$ python3 -q
>>> import numpy as np
>>> import numpy.linalg as la
>>> np.set_printoptions(suppress=True, linewidth=160)
>>> M = np.load("block10.npy")
>>> M
array([[ 56,   0,  28,   0],
       [-64, -72, -32, -36],
       [ 14,   0,   7,   0],
       [-16, -18,  -8,  -9]])
>>> # rows and columns are dependent
>>> np.argsort(-la.norm(M, axis=0).round(6), kind="stable")[:3]
array([0, 1, 2])
>>> E = np.loadtxt("m.csv", delimiter=",")
>>> E
array([[ 0.97,  0.01,  0.99,  3.01,  1.01],
       [ 1.01,  0.01,  1.02,  2.99,  1.01],
       [ 1.03, -0.02,  1.01,  3.01,  1.  ],
       [ 1.  ,  0.01,  0.99,  2.98,  1.01],
       [ 1.02,  0.03,  0.99,  3.02,  0.99],
       [ 1.  ,  0.02,  1.01,  2.99,  1.02],
       [ 0.98,  0.  ,  1.  ,  3.  ,  0.96],
       [ 2.03,  0.  ,  1.98,  0.99,  3.03],
       [ 2.01, -0.01,  1.99,  1.03,  3.03],
       [ 1.98,  0.02,  2.01,  1.04,  3.02],
       [ 2.01,  0.02,  2.  ,  1.03,  2.99],
       [ 2.  ,  0.01,  1.98,  0.97,  2.98],
       [ 2.01,  0.02,  1.98,  1.01,  3.01],
       [ 1.98,  0.06,  1.98,  1.02,  2.99]])
>>> other = np.c_[E[:, :2] @ np.array([[1, 0], [0, 1]]), np.array([0, -4, -7, 9, 0, 4, -3, 2, -2, 8, -3, 0, 4, 5])]
>>> other
array([[ 0.97,  0.01,  0.  ],
       [ 1.01,  0.01, -4.  ],
       [ 1.03, -0.02, -7.  ],
       [ 1.  ,  0.01,  9.  ],
       [ 1.02,  0.03,  0.  ],
       [ 1.  ,  0.02,  4.  ],
       [ 0.98,  0.  , -3.  ],
       [ 2.03,  0.  ,  2.  ],
       [ 2.01, -0.01, -2.  ],
       [ 1.98,  0.02,  8.  ],
       [ 2.01,  0.02, -3.  ],
       [ 2.  ,  0.01,  0.  ],
       [ 2.01,  0.02,  4.  ],
       [ 1.98,  0.06,  5.  ]])
>>> la.matrix_rank(other)
np.int64(3)
>>> np.round(la.norm(la.qr(E)[0].T @ other, axis=0) ** 2 / ((other ** 2).sum(axis=0) + 1e-12), 2)
array([1.  , 1.  , 0.56])
>>> np.round(la.lstsq(E, other[:, 0])[0], 2) + 0
array([1., 0., 0., 0., 0.])
>>> np.round(E.mean(axis=0), 2)
array([1.5 , 0.01, 1.5 , 2.01, 2.  ])
>>> la.matrix_rank(E)
np.int64(5)
>>> np.unravel_index(np.abs(E).argmax(), E.shape)
(np.int64(7), np.int64(4))
>>> E.shape
(14, 5)
>>> np.round(la.svd(E, compute_uv=False), 2)
array([13.36,  5.63,  0.07,  0.05,  0.04])
>>> np.zeros(14, 5)
Traceback (most recent call last):
  File "<python-input-19>", line 1, in <module>
    np.zeros(14, 5)
    ~~~~~~~~^^^^^^^
TypeError: Cannot interpret '5' as a data type
>>> rng = np.random.default_rng(24739)
>>> labels = rng.permutation(5)
>>> other = E[:, labels] * rng.choice([-1, 1], 5)
>>> other
array([[ 3.01, -0.99,  0.97, -0.01,  1.01],
       [ 2.99, -1.02,  1.01, -0.01,  1.01],
       [ 3.01, -1.01,  1.03,  0.02,  1.  ],
       [ 2.98, -0.99,  1.  , -0.01,  1.01],
       [ 3.02, -0.99,  1.02, -0.03,  0.99],
       [ 2.99, -1.01,  1.  , -0.02,  1.02],
       [ 3.  , -1.  ,  0.98, -0.  ,  0.96],
       [ 0.99, -1.98,  2.03, -0.  ,  3.03],
       [ 1.03, -1.99,  2.01,  0.01,  3.03],
       [ 1.04, -2.01,  1.98, -0.02,  3.02],
       [ 1.03, -2.  ,  2.01, -0.02,  2.99],
       [ 0.97, -1.98,  2.  , -0.01,  2.98],
       [ 1.01, -1.98,  2.01, -0.02,  3.01],
       [ 1.02, -1.98,  1.98, -0.06,  2.99]])
>>> U, _, vt = la.svd(E.T @ other)
>>> labels
array([3, 2, 0, 1, 4])
>>> np.round(la.lstsq(E, other)[0], 2) + 0
array([[ 0.,  0.,  1.,  0.,  0.],
       [ 0.,  0.,  0., -1.,  0.],
       [ 0., -1.,  0.,  0.,  0.],
       [ 1.,  0.,  0.,  0.,  0.],
       [ 0.,  0.,  0.,  0.,  1.]])
